In [1]: import numpy as np

In [2]: np.set_printoptions(precision=2, suppress=True, linewidth=200)

In [3]: def rd(a):
   ...:     return np.round(a, 2) + 0
   ...: 

In [4]: E = np.load("run9.npy")

In [5]: print(E)
[[17 -2]
 [-2 14]]

In [6]: # equal to its transpose

In [7]: print(E.sum(axis=0))
[15 12]

In [8]: np.zeros(2, 2)
Traceback (most recent call last):
  Cell In[8], line 1
    np.zeros(2, 2)
TypeError: Cannot interpret '2' as a data type


In [9]: print(np.unravel_index(np.abs(E).argmax(), E.shape))
(np.int64(0), np.int64(0))

In [10]: print(rd(np.linalg.svd(E, compute_uv=False)))
[18. 13.]

In [11]: print(np.abs(E).max())
17

In [12]: r0 = np.array([1, 4])

In [13]: print(np.array([np.convolve(row, r0, "same") for row in E]))
[[17 66]
 [-2  6]]

In [14]: print(np.correlate(E[0], E[1], "full"))
[238 -62   4]

In [15]: F = np.array([[1.0, 0.5, 0.25], [0.5, 1.0, 0.5], [0.25, 0.5, 1.0]])

In [16]: # equal to its transpose

In [17]: x = np.ones(3)

In [18]: for _ in range(5):
    ...:     x = F @ x
    ...:     x /= np.linalg.norm(x)
    ...:     print(round(x @ F @ x, 2))
    ...: 
1.84
1.84
1.84
1.84
1.84

In [19]: print(rd(x))
[0.54 0.64 0.54]

In [20]: vals, V = np.linalg.eigvalsh(F)
Traceback (most recent call last):
  Cell In[20], line 1
    vals, V = np.linalg.eigvalsh(F)
ValueError: too many values to unpack (expected 2)


In [21]: vals, V = np.linalg.eigh(F)

In [22]: print(np.abs(V[:, -1]).round(6).argmax())
1

In [23]: print(rd(np.linalg.eigvalsh(F @ F)))
[0.17 0.56 3.4 ]

In [24]: print((vals > 1e-8).sum(), (vals < -1e-8).sum())
3 0

In [25]: print(rd(np.linalg.eigvalsh(F + -1 * np.eye(3))))
[-0.59 -0.25  0.84]

In [26]: print(rd(np.abs(V[:, -1])))
[0.54 0.64 0.54]

In [27]: print(rd(V.T @ F @ V))
[[0.41 0.   0.  ]
 [0.   0.75 0.  ]
 [0.   0.   1.84]]

In [28]: print(np.poly(E))
[  1. -31. 234.]

In [29]: print(rd(np.linalg.eigvals(E)))
[18. 13.]

In [30]: print(rd(np.linalg.det(E[::-1])))
-234.0

In [31]: print(rd(np.linalg.det(E.T)))
234.0

In [32]: J = np.loadtxt("dump.csv", delimiter=",")

In [33]: print(J)
[[ 35.  -6. -54.]
 [ -6.   0.   9.]
 [-54.   9.  80.]]

In [34]: A2 = np.linalg.invert(J)
Traceback (most recent call last):
  Cell In[34], line 1
    A2 = np.linalg.invert(J)
AttributeError: module 'numpy.linalg' has no attribute 'invert'


In [35]: A2 = np.linalg.inv(J)

In [36]: print(rd(np.linalg.cond(J)))
117.0

In [37]: print(rd(np.linalg.det(J) * np.linalg.det(A2)))
1.0

In [38]: print(rd(np.linalg.slogdet(J)[0]))
1.0

In [39]: print(np.allclose(A2, J.T))
False

In [40]: print(rd(A2))
[[-0.69 -0.05 -0.46]
 [-0.05 -0.99  0.08]
 [-0.46  0.08 -0.31]]

In [41]: print(rd(np.linalg.det(J) * A2))
[[ -81.   -6.  -54.]
 [  -6. -116.    9.]
 [ -54.    9.  -36.]]

In [42]: mat = np.load("test5.npy")

In [43]: print(mat)
[[ 5.67  1.37 13.96]
 [ 5.34 -0.66 16.06]
 [ 4.06 -1.41 14.23]
 [ 4.79 -0.81 14.96]
 [ 5.61 -0.59 13.42]
 [ 6.03 -0.6  13.17]
 [ 6.    1.02 14.56]
 [ 6.25  0.81 15.11]
 [ 6.86 -0.34 14.59]
 [ 6.69  0.58 15.95]
 [ 6.1  -0.88 15.15]
 [ 4.84 -1.11 14.67]
 [ 4.65  0.36 13.91]
 [ 7.15  1.28 16.66]
 [ 5.4  -0.48 17.1 ]
 [ 5.77  1.31 16.  ]
 [ 5.67  0.7  14.51]
 [ 4.96  0.95 14.72]
 [ 7.07  0.52 14.1 ]
 [ 5.68  0.36 17.83]
 [ 6.48  0.09 15.68]
 [ 5.83  0.77 15.43]
 [ 4.12 -0.08 15.13]
 [ 6.26  1.26 16.13]
 [ 6.94  0.61 16.38]]

In [44]: U, sigma, VT = np.linalg.svd(mat)

In [45]: print(np.argmax(sigma[:-1] / (sigma[1:] + 1e-6)) + 1)
1

In [46]: A2 = U[:, :1] @ np.diag(sigma[:1]) @ VT[:1]

In [47]: print(rd(np.linalg.norm(mat - A2, 2)), rd(sigma[1]))
4.66 4.66

In [48]: print(rd(np.linalg.norm(mat - A2) / np.linalg.norm(mat)))
0.07

In [49]: A2 = mat / np.linalg.norm(mat, axis=1, keepdims=True)

In [50]: cov = A2 @ A2.T

In [51]: print(rd(np.degrees(np.arccos(np.clip(cov[13, 21], -1, 1)))))
2.87

In [52]: print(rd(np.linalg.norm(A2, axis=1)))
[1. 1. 1. 1. 1. 1. 1. 1. 1. 1. 1. 1. 1. 1. 1. 1. 1. 1. 1. 1. 1. 1. 1. 1. 1.]

In [53]: print(rd(cov[13]))
[1.   0.99 0.98 0.99 0.99 0.99 1.   1.   1.   1.   0.99 0.99 1.   1.   0.99 1.   1.   1.   1.   0.99 1.   1.   0.99 1.   1.  ]

In [54]: P = mat @ np.linalg.solve(mat.T @ mat, mat.T)

In [55]: print(rd(np.linalg.eigvalsh(P)))
[0. 0. 0. 0. 0. 0. 0. 0. 0. 0. 0. 0. 0. 0. 0. 0. 0. 0. 0. 0. 0. 0. 1. 1. 1.]

In [56]: print(rd(np.diag(P)))
[0.12 0.1  0.23 0.12 0.11 0.17 0.08 0.07 0.2  0.07 0.14 0.15 0.06 0.13 0.12 0.14 0.05 0.12 0.2  0.13 0.06 0.06 0.19 0.11 0.08]

In [57]: rng = np.random.default_rng(111)

In [58]: A2 = mat + rng.integers(-2, 3, (25, 1)) @ rng.integers(-2, 3, (1, 3))

In [59]: print(rd(A2))
[[ 5.67  1.37 13.96]
 [ 9.34 -4.66 16.06]
 [ 2.06  0.59 14.23]
 [ 8.79 -4.81 14.96]
 [ 3.61  1.41 13.42]
 [ 6.03 -0.6  13.17]
 [ 8.   -0.98 14.56]
 [ 4.25  2.81 15.11]
 [ 2.86  3.66 14.59]
 [ 4.69  2.58 15.95]
 [ 4.1   1.12 15.15]
 [ 8.84 -5.11 14.67]
 [ 8.65 -3.64 13.91]
 [ 5.15  3.28 16.66]
 [ 5.4  -0.48 17.1 ]
 [ 1.77  5.31 16.  ]
 [ 9.67 -3.3  14.51]
 [ 6.96 -1.05 14.72]
 [ 7.07  0.52 14.1 ]
 [ 9.68 -3.64 17.83]
 [ 6.48  0.09 15.68]
 [ 7.83 -1.23 15.43]
 [ 8.12 -4.08 15.13]
 [ 4.26  3.26 16.13]
 [ 4.94  2.61 16.38]]

In [60]: print(rd(np.linalg.svd(A2 - mat, compute_uv=False)))
[19.39  0.    0.  ]

In [61]: print(np.linalg.matrix_rank(A2 - mat, tol=1e-8))
1

In [62]: print(rd(np.abs(A2 - mat).sum(axis=1)))
[0. 8. 4. 8. 4. 0. 4. 4. 8. 4. 4. 8. 8. 4. 0. 8. 8. 4. 0. 8. 0. 4. 8. 4. 4.]

In [63]: data = np.loadtxt("x.csv", delimiter=",")

In [64]: print(data)
[[ 2.  2.  0.]
 [ 4.  4.  2.]
 [ 6.  6.  2.]
 [ 6.  7.  3.]
 [ 8.  8.  4.]
 [10.  9.  6.]
 [12. 11.  7.]
 [12. 13.  9.]
 [12. 15.  9.]
 [12. 17. 10.]
 [12. 17. 10.]
 [13. 18. 11.]
 [14. 18. 13.]
 [16. 20. 15.]
 [16. 22. 17.]
 [16. 22. 18.]
 [18. 24. 19.]
 [19. 24. 19.]
 [20. 25. 19.]
 [21. 25. 20.]
 [23. 26. 21.]
 [25. 28. 21.]
 [26. 28. 23.]
 [28. 30. 23.]]

In [65]: cov = np.cov(data, rowvar=False)

In [66]: print(rd(data.std(axis=0)))
[6.82 8.14 7.23]

In [67]: P = data @ np.linalg.solve(data.T @ data, data.T)

In [68]: print(rd(P @ data[:, 2]))
[ 0.  2.  2.  3.  4.  6.  7.  9.  9. 10. 10. 11. 13. 15. 17. 18. 19. 19. 19. 20. 21. 21. 23. 23.]

In [69]: print(rd(np.diag(P)))
[0.04 0.03 0.13 0.09 0.11 0.11 0.16 0.05 0.11 0.2  0.2  0.18 0.05 0.05 0.14 0.18 0.15 0.1  0.08 0.1  0.14 0.13 0.24 0.23]

In [70]: print(rd(np.linalg.eigvalsh(P)))
[0. 0. 0. 0. 0. 0. 0. 0. 0. 0. 0. 0. 0. 0. 0. 0. 0. 0. 0. 0. 0. 1. 1. 1.]

In [71]: x = np.array([0, 1, 1])

In [72]: target = data @ x

In [73]: print(target)
[ 2.  6.  8. 10. 12. 15. 18. 22. 24. 27. 27. 29. 31. 35. 39. 40. 43. 43. 44. 45. 47. 49. 51. 53.]

In [74]: print(rd(np.linalg.solve(data.T @ data, data.T @ target)))
[0. 1. 1.]

In [75]: target = target + 0.02 * rng.normal(size=24)

In [76]: print(rd(target))
[ 1.99  6.01  7.98 10.02 11.95 14.98 17.97 22.   23.97 27.02 26.98 29.02 31.   35.02 39.02 39.99 43.   43.01 44.   45.03 47.03 48.99 50.96 53.  ]

In [77]: beta, *_ = np.linalg.lstsq(data, target)

In [78]: print(beta.round())
[-0.  1.  1.]

In [79]: print([round(float(np.linalg.norm(np.linalg.solve(data.T @ data + lam * np.eye(3), data.T @ target))), 2) for lam in (0, 1, 10, 100)])
[1.42, 1.41, 1.35, 1.19]

In [80]: print(rd(beta))
[-0.01  1.    1.  ]

In [81]: idx = data[:, 0] > np.median(data[:, 0])

In [82]: r0 = data[idx].mean(axis=0) - data[~idx].mean(axis=0)

In [83]: print(rd(r0))
[11.08 13.75 12.92]

In [84]: print((((data - data.mean(axis=0)) @ r0 > 0) == idx).mean())
1.0

In [85]: cen = data - data.mean(axis=1)
Traceback (most recent call last):
  Cell In[85], line 1
    cen = data - data.mean(axis=1)
ValueError: operands could not be broadcast together with shapes (24,3) (24,) 


In [86]: cen = data - data.mean(axis=0)

In [87]: U, sigma, VT = np.linalg.svd(cen, full_matrices=False)

In [88]: print((np.sign(U[:, 0]) == np.sign(U[0, 0])).astype(int))
[1 1 1 1 1 1 1 1 1 1 1 1 0 0 0 0 0 0 0 0 0 0 0 0]

In [89]: print(rd((sigma ** 2).sum() ** 2 / (sigma ** 4).sum()))
1.03

In [90]: print(rd(sigma ** 2 / (sigma ** 2).sum()))
[0.98 0.01 0.  ]

In [91]: print(rd(sigma))
[62.45  6.86  3.87]

In [92]: print(np.searchsorted(np.cumsum(sigma ** 2) / (sigma ** 2).sum(), 0.9) + 1)
1

In [93]: print(np.abs(VT[0]).argmax())
1

In [94]: print(np.abs(U[:, 0]).argmax())
0

In [95]: print(rd(np.abs(VT[-1])))
[0.03 0.65 0.76]
